% ipython --no-banner

In [1]: import numpy as np

In [2]: np.set_printoptions(precision=2, suppress=True, linewidth=120)

In [3]: rd = lambda a: np.round(a, 2) + 0

In [4]: X = np.vander(np.arange(5) - 2, 4, increasing=True)

In [5]: print(X)
[[ 1 -2  4 -8]
 [ 1 -1  1 -1]
 [ 1  0  0  0]
 [ 1  1  1  1]
 [ 1  2  4  8]]

In [6]: M2 = np.c_[X[:, :2] @ np.array([[0, -3], [1, -1]]), np.array([-9, -6, 5, 2, -9])]

In [7]: print(M2)
[[-2 -1 -9]
 [-1 -2 -6]
 [ 0 -3  5]
 [ 1 -4  2]
 [ 2 -5 -9]]

In [8]: print(rd(np.linalg.lstsq(X, M2[:, 0])[0]))
[0. 1. 0. 0.]

In [9]: print(rd(np.linalg.norm(M2 - X @ np.linalg.lstsq(X, M2)[0], axis=0)))
[0.   0.   3.35]

In [10]: M2 = X / np.sqrt((X ** 2).mean(axis=1, keepdims=True))

In [11]: print(rd(np.linalg.norm(M2, axis=1)))
[2. 2. 2. 2. 2.]

In [12]: print(np.linalg.matrix_rank(M2) == np.linalg.matrix_rank(X))
True

In [13]: u = np.array([-2, -1])

In [14]: print(np.array([np.convolve(row, u, "same") for row in X]))
[[ -2   3  -6  12]
 [ -2   1  -1   1]
 [ -2  -1   0   0]
 [ -2  -3  -3  -3]
 [ -2  -5 -10 -20]]

In [15]: print(np.polyval(u, X[4]))
[ -3  -5  -9 -17]

In [16]: W = np.array([[1, -1], [0, 0], [2, 2], [-1, 2]])

In [17]: coef = np.array([1, 4])

In [18]: act = np.maximum(X @ W + coef, 0)

In [19]: print(act)
[[18  0]
 [ 5  3]
 [ 2  3]
 [ 3  7]
 [ 2 27]]

In [20]: W2 = np.array([[1, -3], [1, -3]])

In [21]: print(W @ W2)
[[  0   0]
 [  0   0]
 [  4 -12]
 [  1  -3]]

In [22]: print(act @ W2)
[[ 18 -54]
 [  8 -24]
 [  5 -15]
 [ 10 -30]
 [ 29 -87]]

In [23]: print((act @ W2).round(6).argmax(axis=1))
[0 0 0 0 0]

In [24]: th = np.radians(72)

In [25]: Rm = np.eye(4)

In [26]: Rm[2, 2] = Rm[3, 3] = np.cos(th)

In [27]: Rm[2, 3], Rm[3, 2] = -np.sin(th), np.sin(th)

In [28]: print(rd(Rm))
[[ 1.    0.    0.    0.  ]
 [ 0.    1.    0.    0.  ]
 [ 0.    0.    0.31 -0.95]
 [ 0.    0.    0.95  0.31]]

In [29]: M2 = X @ Rm.T

In [30]: print(rd(np.linalg.det(Rm)), rd(np.trace(Rm)))
1.0 2.62

In [31]: print(rd(M2))
[[ 1.   -2.    8.84  1.33]
 [ 1.   -1.    1.26  0.64]
 [ 1.    0.    0.    0.  ]
 [ 1.    1.   -0.64  1.26]
 [ 1.    2.   -6.37  6.28]]

In [32]: print(np.allclose(X @ X.T, M2 @ M2.T))
True

In [33]: print(np.allclose(np.linalg.norm(X, axis=1), np.linalg.norm(M2, axis=1)))
True

In [34]: feats = np.loadtxt("out12.csv", delimiter=",")

In [35]: print(feats)
[[ 0.98  0.37  0.34]
 [-0.56  0.26 -0.24]
 [-0.98  0.96 -0.86]
 [ 0.99  0.17  0.49]
 [ 0.98  0.99 -0.57]
 [ 0.99 -0.98  0.91]
 [-0.68  0.41 -0.35]
 [-0.23  0.05 -0.07]
 [ 0.81  0.27  0.12]
 [ 1.   -1.    0.99]]

In [36]: vec = np.array([2, -3, 0])

In [37]: y = feats @ vec

In [38]: print(rd(np.linalg.lstsq(feats, y)[0]))
[ 2. -3.  0.]

In [39]: print(rd(y))
[ 0.85 -1.9  -4.84  1.47 -1.01  4.92 -2.59 -0.61  0.81  5.  ]

In [40]: rng = np.random.default_rng(908286)

In [41]: y = y + 0.05 * rng.normal(size=10)

In [42]: print(rd(y))
[ 0.92 -1.86 -4.85  1.52 -1.02  4.89 -2.59 -0.62  0.87  5.04]

In [43]: coef, *_ = np.linalg.lstsq(feats, y)

In [44]: print(rd(np.linalg.norm(y - feats @ coef)))
0.07

In [45]: print([round(float(np.linalg.norm(np.linalg.solve(feats.T @ feats + lam * np.eye(3), feats.T @ y))), 2) for lam in (0, 1, 10, 100)])
[3.5, 2.67, 1.48, 0.28]

In [46]: print(rd(coef))
[ 1.97 -2.89  0.16]

In [47]: print(coef.round())
[ 2. -3.  0.]

In [48]: vec = np.array([2, 1, 1])

In [49]: y = feats @ vec

In [50]: coef, lr = np.zeros(3), 1 / np.linalg.norm(feats, 2) ** 2

In [51]: for i in range(6):
    ...:     coef -= lr * feats.T @ (feats @ coef - y)
    ...:     if i % 2 == 0: print(i, round(np.linalg.norm(feats @ coef - y), 2))
    ...: 
0 2.22
2 0.92
4 0.45

In [52]: print(rd(np.linalg.cond(feats)))
8.19

In [53]: data = np.load("data.npy")

In [54]: print(data)
[[ 0  0 -1  0  2 -3]
 [ 0  3  0  2  0  0]
 [ 3  0  2  0 -3 -3]
 [ 0 -1  0 -2  0  0]
 [-3  0  3  0  1 -3]
 [ 2  0 -1  0 -1  1]]

In [55]: print(data.sum(axis=1))
[-2  5 -1 -3 -2  1]

In [56]: print(np.linalg.matrix_rank(data))
6

In [57]: print(data.sum(axis=0))
[ 2  2  3  0 -1 -8]

In [58]: u = np.array([1, 3, 3])

In [59]: print(np.correlate(data[1], data[3], "full"))
[ 0  0  0 -6  0 -7  0 -2  0  0  0]

In [60]: print(np.convolve(data[1], u))
[ 0  3  9 11  6  6  0  0]

In [61]: Ac = (feats - feats.mean(axis=0)) / feats.std(axis=0)

In [62]: print(rd(Ac.std(axis=0)))
[1. 1. 1.]

In [63]: coef = np.linalg.lstsq(np.delete(Ac, 1, axis=1), Ac[:, 1])[0]

In [64]: print(np.abs(coef).argmax())
1

In [65]: G = np.cov(feats, rowvar=False)

In [66]: print(rd(np.polyfit(feats[:, 1], feats[:, 2], 1)))
[-0.82  0.2 ]

In [67]: print(G.shape)
(3, 3)

In [68]: print(rd(np.corrcoef(feats.T)))
[[ 1.   -0.42  0.7 ]
 [-0.42  1.   -0.9 ]
 [ 0.7  -0.9   1.  ]]

In [69]: print(np.argwhere(np.triu(np.abs(np.corrcoef(feats.T)) > 0.8, 1)))
[[1 2]]

In [70]: print(np.argsort(-feats.std(axis=0).round(6), kind="stable"))
[0 1 2]

In [71]: E = np.array([[9.0, 6.0, 0.0, 0.0],
    ...:     [6.0, 14.0, 0.0, 0.0],
    ...:     [0.0, 0.0, 5.0, 0.0],
    ...:     [0.0, 0.0, 0.0, 5.0]])

In [72]: Lm = np.linalg.cholesky(E)

In [73]: print(rd(np.prod(np.diag(Lm)) ** 2), rd(np.linalg.det(E)))
2250.0 2250.0

In [74]: U, sv, Vh = np.linalg.svd(E, full_matrices=False)

In [75]: print(rd(sv / sv[0]))
[1.   0.28 0.28 0.28]

In [76]: print(rd(U.T @ E @ Vh.T))
[[18.  0.  0.  0.]
 [ 0.  5.  0.  0.]
 [ 0.  0.  5.  0.]
 [ 0.  0.  0.  5.]]

In [77]: print(rd(sv))
[18.  5.  5.  5.]

In [78]: print(rd(np.abs(Vh[0])))
[0.55 0.83 0.   0.  ]

In [79]: print((sv > 1e-8).sum())
4

In [80]: print(U.shape, sv.shape, Vh.shape)
(4, 4) (4,) (4, 4)

In [81]: print(rd(np.sqrt((sv ** 2).sum())), rd(np.linalg.norm(E)))
19.97 19.97

In [82]: print(np.abs(U[:, 0]).round(6).argmax())
1

In [83]: print(rd(np.cumsum(sv ** 2) / np.sum(sv ** 2)))
[0.81 0.87 0.94 1.  ]

In [84]: u = np.array([2, 5, 3, 1])

In [85]: M2 = E + np.outer(u, np.eye(4)[2])

In [86]: print(rd(np.linalg.det(M2) / np.linalg.det(E)), rd(1 + np.linalg.solve(E, u)[2]))
1.6 1.6

In [87]: print(np.linalg.matrix_rank(np.linalg.inv(M2) - np.linalg.inv(E), tol=1e-8))
1

In [88]: u, v = E[0], E[1]

In [89]: print(u @ v)
138.0

In [90]: pr = (u @ v) / (u @ u) * u

In [91]: print(rd(pr))
[10.62  7.08  0.    0.  ]

In [92]: print(rd(v - pr))
[-4.62  6.92  0.    0.  ]

In [93]: W0 = np.loadtxt("dump.csv", delimiter=",")

In [94]: print(rd(W0))
[[ 0.94  0.09  0.07 -0.21]
 [ 0.09  0.86 -0.1   0.32]
 [ 0.07 -0.1   0.92  0.24]
 [-0.21  0.32  0.24  0.27]]

In [95]: U, sv, Vh = np.linalg.svd(W0)

In [96]: print(np.argmax(sv[:-1] / (sv[1:] + 1e-6)) + 1)
3

In [97]: M2 = U[:, :3] @ np.diag(sv[:3]) @ Vh[:3]

In [98]: print(np.linalg.matrix_rank(W0, rtol=0.05))
3

In [99]: print(rd(np.linalg.norm(W0 - M2) / np.linalg.norm(W0)))
0.0

In [100]: arr = np.array([[-1.2, -0.1], [0.2, 0.3], [0.3, -0.7]])

In [101]: arr[1] = arr[2] + 0.1 * rng.normal(size=2)

In [102]: print(rd(arr))
[[-1.2  -0.1 ]
 [ 0.33 -0.66]
 [ 0.3  -0.7 ]]

In [103]: vec = np.array([0, 2])

In [104]: y = arr @ vec

In [105]: print(rd(np.linalg.pinv(arr) @ arr))
[[1. 0.]
 [0. 1.]]

In [106]: print(rd(np.linalg.lstsq(arr, y)[0]))
[0. 2.]

In [107]: y = y + 0.05 * rng.normal(size=3)

In [108]: print(rd(y))
[-0.19 -1.37 -1.47]

In [109]: coef, *_ = np.linalg.lstsq(arr, y)

In [110]: print(rd(coef))
[-0.01  2.09]

In [111]: print(rd(arr.T @ (y - arr @ coef)))
[0. 0.]
